$ python3 -q
>>> import numpy as np
>>> import numpy.linalg as la
>>> np.set_printoptions(precision=3, suppress=True, linewidth=100)
>>> def rd(a):
...     return np.round(a, 3) + 0
... 
>>> E = np.load("m.npy")
>>> E
array([[   0,    0,    0,    0,    0,    0],
       [   0,   82,  -36,   76,   81,   -3],
       [   0,  -36,   90,  -60, -105,  -51],
       [   0,   76,  -60,   80,  100,   16],
       [   0,   81, -105,  100,  145,   46],
       [   0,   -3,  -51,   16,   46,   37]])
>>> np.count_nonzero(E)
np.int64(25)
>>> np.diff(E, axis=0)
array([[   0,   82,  -36,   76,   81,   -3],
       [   0, -118,  126, -136, -186,  -48],
       [   0,  112, -150,  140,  205,   67],
       [   0,    5,  -45,   20,   45,   30],
       [   0,  -84,   54,  -84,  -99,   -9]])
>>> la.rank(E)
Traceback (most recent call last):
  File "<python-input-8>", line 1, in <module>
    la.rank(E)
    ^^^^^^^
AttributeError: module 'numpy.linalg' has no attribute 'rank'
>>> E.sum(axis=0)
array([   0,  200, -162,  212,  267,   45])
>>> Uu, sv, vt = la.svd(E)
>>> rd(sv)
array([351.015,  82.985,   0.   ,   0.   ,   0.   ,   0.   ])
>>> M2 = Uu[:, :2] @ np.diag(sv[:2]) @ vt[:2]
>>> rd(la.norm(E - M2) / la.norm(E))
np.float64(0.0)
>>> print(la.matrix_rank(E, rtol=0.05))
2
>>> print(rd(la.norm(E - M2, 2)), rd(sv[2]))
0.0 0.0
>>> u = np.array([1, 1])
>>> print(np.cross(E[0, :3], E[1, :3]))
[0 0 0]
>>> F = np.array([[1.0, 0.9, 0.81], [0.9, 1.0, 0.9], [0.81, 0.9, 1.0]])
>>> # symmetric, so the eigenvalues are real
>>> w, vecs = la.eigh(F)
>>> np.abs(vecs[:, -1]).round(6).argmax()
np.int64(1)
>>> print(rd(la.svd(F, compute_uv=False)))
[2.741 0.19  0.069]
>>> print(w.sum(), np.trace(F))
3.0 3.0
>>> print(rd(vecs @ np.diag(w) @ vecs.T))
[[1.   0.9  0.81]
 [0.9  1.   0.9 ]
 [0.81 0.9  1.  ]]
>>> rd(la.eigvalsh(F @ F))
array([0.005, 0.036, 7.511])
>>> rd(w)
array([0.069, 0.19 , 2.741])
>>> rd(np.abs(vecs[:, -1]))
array([0.571, 0.59 , 0.571])
>>> rd(la.norm(F, 2) / la.norm(F))
np.float64(0.997)
>>> rd(np.abs(la.svd(F)[2][-1]))
array([0.417, 0.807, 0.417])
>>> [round(float(x), 3) for x in la.svd(F, compute_uv=False)[:3]]
[2.741, 0.19, 0.069]
>>> np.argsort(-la.norm(F, axis=0).round(6), kind="stable")[:3]
array([1, 0, 2])
>>> round(np.log10(la.cond(F)))
2
>>> M = np.loadtxt("dump.csv", delimiter=",")
>>> rd(M)
array([[ 1.   ,  0.   ,  0.   ,  0.   ,  0.   ,  0.   ],
       [ 0.   ,  0.966,  0.   ,  0.   , -0.259,  0.   ],
       [ 0.   ,  0.   ,  1.   ,  0.   ,  0.   ,  0.   ],
       [ 0.   ,  0.   ,  0.   ,  1.   ,  0.   ,  0.   ],
       [ 0.   ,  0.259,  0.   ,  0.   ,  0.966,  0.   ],
       [ 0.   ,  0.   ,  0.   ,  0.   ,  0.   ,  1.   ]])
>>> rd((M + M.T) / 2)
array([[1.   , 0.   , 0.   , 0.   , 0.   , 0.   ],
       [0.   , 0.966, 0.   , 0.   , 0.   , 0.   ],
       [0.   , 0.   , 1.   , 0.   , 0.   , 0.   ],
       [0.   , 0.   , 0.   , 1.   , 0.   , 0.   ],
       [0.   , 0.   , 0.   , 0.   , 0.966, 0.   ],
       [0.   , 0.   , 0.   , 0.   , 0.   , 1.   ]])
>>> np.allclose(M, M.T)
False
>>> rd(np.sort(np.abs(la.eigvals(M))))
array([1., 1., 1., 1., 1., 1.])
>>> rd(la.matrix_power(M, 4))
array([[ 1.   ,  0.   ,  0.   ,  0.   ,  0.   ,  0.   ],
       [ 0.   ,  0.5  ,  0.   ,  0.   , -0.866,  0.   ],
       [ 0.   ,  0.   ,  1.   ,  0.   ,  0.   ,  0.   ],
       [ 0.   ,  0.   ,  0.   ,  1.   ,  0.   ,  0.   ],
       [ 0.   ,  0.866,  0.   ,  0.   ,  0.5  ,  0.   ],
       [ 0.   ,  0.   ,  0.   ,  0.   ,  0.   ,  1.   ]])
>>> rd(np.abs(la.eigvals(M)).max())
np.float64(1.0)
>>> M.inv()
Traceback (most recent call last):
  File "<python-input-40>", line 1, in <module>
    M.inv()
    ^^^^^
AttributeError: 'numpy.ndarray' object has no attribute 'inv'
>>> print(rd(M @ M))
[[ 1.     0.     0.     0.     0.     0.   ]
 [ 0.     0.866  0.     0.    -0.5    0.   ]
 [ 0.     0.     1.     0.     0.     0.   ]
 [ 0.     0.     0.     1.     0.     0.   ]
 [ 0.     0.5    0.     0.     0.866  0.   ]
 [ 0.     0.     0.     0.     0.     1.   ]]
>>> rd(la.svd(M, compute_uv=False))
array([1., 1., 1., 1., 1., 1.])
>>> rd(M.sum(axis=1))
array([1.   , 0.707, 1.   , 1.   , 1.225, 1.   ])
>>> la.matrix_rank(M)
np.int64(6)
>>> rd(M.mean(axis=0))
array([0.167, 0.204, 0.167, 0.167, 0.118, 0.167])
>>> M2 = la.invert(M)
Traceback (most recent call last):
  File "<python-input-46>", line 1, in <module>
    M2 = la.invert(M)
         ^^^^^^^^^
AttributeError: module 'numpy.linalg' has no attribute 'invert'
>>> M2 = la.inv(M)
>>> rd(M2)
array([[ 1.   ,  0.   ,  0.   ,  0.   ,  0.   ,  0.   ],
       [ 0.   ,  0.966,  0.   ,  0.   ,  0.259,  0.   ],
       [ 0.   ,  0.   ,  1.   ,  0.   ,  0.   ,  0.   ],
       [ 0.   ,  0.   ,  0.   ,  1.   ,  0.   ,  0.   ],
       [ 0.   , -0.259,  0.   ,  0.   ,  0.966,  0.   ],
       [ 0.   ,  0.   ,  0.   ,  0.   ,  0.   ,  1.   ]])
>>> rd(la.slogdet(M)[0])
np.float64(1.0)
>>> rd(la.inv(M2))
array([[ 1.   ,  0.   ,  0.   ,  0.   ,  0.   ,  0.   ],
       [ 0.   ,  0.966,  0.   ,  0.   , -0.259,  0.   ],
       [ 0.   ,  0.   ,  1.   ,  0.   ,  0.   ,  0.   ],
       [ 0.   ,  0.   ,  0.   ,  1.   ,  0.   ,  0.   ],
       [ 0.   ,  0.259,  0.   ,  0.   ,  0.966,  0.   ],
       [ 0.   ,  0.   ,  0.   ,  0.   ,  0.   ,  1.   ]])
>>> rd(M @ M2)
array([[1., 0., 0., 0., 0., 0.],
       [0., 1., 0., 0., 0., 0.],
       [0., 0., 1., 0., 0., 0.],
       [0., 0., 0., 1., 0., 0.],
       [0., 0., 0., 0., 1., 0.],
       [0., 0., 0., 0., 0., 1.]])
>>> rd(la.det(M) * la.det(M2))
np.float64(1.0)
